$ python3 -q
>>> import numpy as np
>>> np.set_printoptions(precision=2, suppress=True, linewidth=120, floatmode="fixed")
>>> A = np.load("run17.npy")
>>> A
array([[  2,  -4,  -6,   3],
       [ -3,   6,   5,   6],
       [  6, -12,   1,  -1],
       [ -2,   4,   3,   7]])
>>> np.round(np.poly(A), 2) + 0
array([   1.00,  -16.00,  152.00, -540.00,    0.00])
>>> print(np.round(np.linalg.det(2 * A), 2), round(np.linalg.det(A), 2))
-0.0 -0.0
>>> print(np.einsum("ij,ji->", A, A))
-48
>>> proj = np.triu(np.array([[2, 0, 1, 3], [1, 1, 3, 1], [3, 3, 0, 1], [2, 2, 1, 3]]), 1) + np.eye(4)
>>> out = proj @ A @ np.linalg.inv(proj)
>>> proj @ A - A @ proj
array([[  0.00,   0.00,  20.00,  24.00],
       [ 16.00, -32.00,  -9.00,   2.00],
       [ -2.00,   4.00,  33.00,   0.00],
       [  0.00,   0.00, -10.00,  -1.00]])
>>> np.trace(out), np.trace(A)
(np.float64(16.0), np.int64(16))
>>> np.round(np.linalg.det(out), 2)
np.float64(-0.0)
>>> np.linalg.matrix_rank(out)
np.int64(3)
>>> out = np.array([[1, 0], [1, 2]])
>>> Z = np.kron(out, A)
>>> np.linalg.matrix_rank(Z)
np.int64(6)
>>> Z
array([[  2,  -4,  -6,   3,   0,   0,   0,   0],
       [ -3,   6,   5,   6,   0,   0,   0,   0],
       [  6, -12,   1,  -1,   0,   0,   0,   0],
       [ -2,   4,   3,   7,   0,   0,   0,   0],
       [  2,  -4,  -6,   3,   4,  -8, -12,   6],
       [ -3,   6,   5,   6,  -6,  12,  10,  12],
       [  6, -12,   1,  -1,  12, -24,   2,  -2],
       [ -2,   4,   3,   7,  -4,   8,   6,  14]])
>>> X = np.load("mat.npy")
>>> X
array([[-4.88,  1.34,  0.27],
       [-2.64,  4.09,  1.84],
       [-0.36,  0.18,  2.04],
       [-4.23,  2.26,  1.79],
       [-3.12,  0.90,  0.48],
       [-0.92, -0.18,  1.59],
       [-4.09,  1.61,  0.56],
       [-2.01, -1.28,  3.64],
       [-0.79,  2.86,  1.06],
       [-2.59,  1.55,  1.09],
       [-1.59, -2.77,  1.95],
       [-2.18,  2.31,  1.33],
       [-2.26, -0.02, -0.30],
       [-0.58, -0.77,  1.07],
       [-1.50,  1.85,  2.93],
       [-1.47, -0.55, -0.13],
       [-2.37, -1.54,  1.91],
       [-0.66,  2.00,  1.15],
       [-2.18,  0.97, -0.46]])
>>> x0 = np.array([0, 3, -3])
>>> rhs = X @ x0
>>> np.round(np.linalg.lstsq(X, rhs)[0], 2) + 0
array([ 0.00,  3.00, -3.00])
>>> np.round(np.linalg.solve(X.T @ X, X.T @ rhs), 2) + 0
array([ 0.00,  3.00, -3.00])
>>> rng = np.random.default_rng(94)
>>> rhs = rhs + 0.02 * rng.normal(size=19)
>>> print(rhs)
[  3.23   6.76  -5.59   1.41   1.27  -5.31   3.16 -14.76   5.39   1.36 -14.20   2.95   0.82  -5.52  -3.23  -1.27 -10.35
   2.54   4.27]
>>> c, *_ = np.linalg.lstsq(X, rhs)
>>> np.round(X.T @ (rhs - X @ c), 2) + 0
array([0.00, 0.00, 0.00])
>>> c.round()
array([ 0.00,  3.00, -3.00])
>>> out = X + rng.integers(-2, 3, (19, 1)) @ rng.integers(-2, 3, (1, 3))
>>> out
array([[-4.88,  3.34,  4.27],
       [-2.64,  5.09,  3.84],
       [-0.36,  2.18,  6.04],
       [-4.23,  1.26, -0.21],
       [-3.12, -0.10, -1.52],
       [-0.92,  1.82,  5.59],
       [-4.09,  0.61, -1.44],
       [-2.01, -3.28, -0.36],
       [-0.79,  3.86,  3.06],
       [-2.59,  1.55,  1.09],
       [-1.59, -3.77, -0.05],
       [-2.18,  2.31,  1.33],
       [-2.26,  0.98,  1.70],
       [-0.58, -0.77,  1.07],
       [-1.50,  3.85,  6.93],
       [-1.47, -1.55, -2.13],
       [-2.37, -3.54, -2.09],
       [-0.66,  2.00,  1.15],
       [-2.18,  0.97, -0.46]])
>>> np.round(np.linalg.svd(out - X, compute_uv=False), 2) + 0
array([12.65,  0.00,  0.00])
>>> proj = X @ np.linalg.solve(X.T @ X, X.T)
>>> np.diag(proj)
array([0.29, 0.29, 0.11, 0.17, 0.10, 0.06, 0.18, 0.36, 0.16, 0.07, 0.30, 0.10, 0.10, 0.04, 0.23, 0.06, 0.19, 0.10,
       0.09])
>>> print(np.allclose(proj @ proj, proj))
True
>>> mat = np.loadtxt("test15.csv", delimiter=",")
>>> mat
array([[-0.24, -0.18, -0.04],
       [-1.18,  0.31, -0.01],
       [ 0.35,  1.19, -0.08],
       [-0.55,  1.93,  0.02],
       [-0.44, -3.44, -0.08],
       [-1.02,  0.01, -0.10],
       [ 0.68,  0.09,  0.18],
       [-0.78, -4.38,  0.00],
       [-0.04, -0.29, -0.11],
       [ 0.20,  1.91, -0.11],
       [-0.51, -3.85, -0.16],
       [-0.21,  2.26, -0.13],
       [-0.70, -3.55,  0.11],
       [ 0.17, -4.00, -0.05],
       [ 0.93,  2.28, -0.29],
       [-0.13, -0.76,  0.08],
       [ 0.43,  2.53, -0.24],
       [ 0.56,  5.57, -0.13],
       [-0.30, -1.43, -0.09],
       [-0.47, -0.15, -0.12],
       [ 1.13, -4.66,  0.14],
       [ 0.41,  0.78, -0.04],
       [ 0.29, -0.28, -0.08]])
>>> # column 1 dominates
>>> D = np.linalg.norm(X[:, None] - X[None], axis=-1)
>>> np.unravel_index(D.round(6).argmax(), D.shape)
(np.int64(1), np.int64(10))
>>> D[14].round(6).argsort(kind="stable")[:4]
array([14, 11, 17,  9])
>>> D.shape
(19, 19)
>>> (D + 1e9 * np.eye(19)).round(6).argmin(axis=1)
array([ 6, 11,  5,  6,  9,  2,  0, 16, 17, 11, 16,  9, 15,  5, 11, 12, 10,  8, 12])
>>> D.mean(axis=1).argmax()
np.int64(10)
>>> proj = mat @ np.linalg.solve(mat.T @ mat, mat.T)
>>> print(np.round(np.linalg.eigvalsh(proj), 2) + 0)
[0.00 0.00 0.00 0.00 0.00 0.00 0.00 0.00 0.00 0.00 0.00 0.00 0.00 0.00 0.00 0.00 0.00 0.00 0.00 0.00 1.00 1.00 1.00]
>>> proj @ mat[:, 1]
array([-0.18,  0.31,  1.19,  1.93, -3.44,  0.01,  0.09, -4.38, -0.29,  1.91, -3.85,  2.26, -3.55, -4.00,  2.28, -0.76,
        2.53,  5.57, -1.43, -0.15, -4.66,  0.78, -0.28])
>>> np.diag(proj)
array([0.01, 0.19, 0.03, 0.09, 0.13, 0.16, 0.15, 0.17, 0.04, 0.05, 0.25, 0.07, 0.12, 0.17, 0.35, 0.02, 0.19, 0.21,
       0.06, 0.07, 0.41, 0.02, 0.04])
>>> np.allclose(proj @ proj, proj)
True
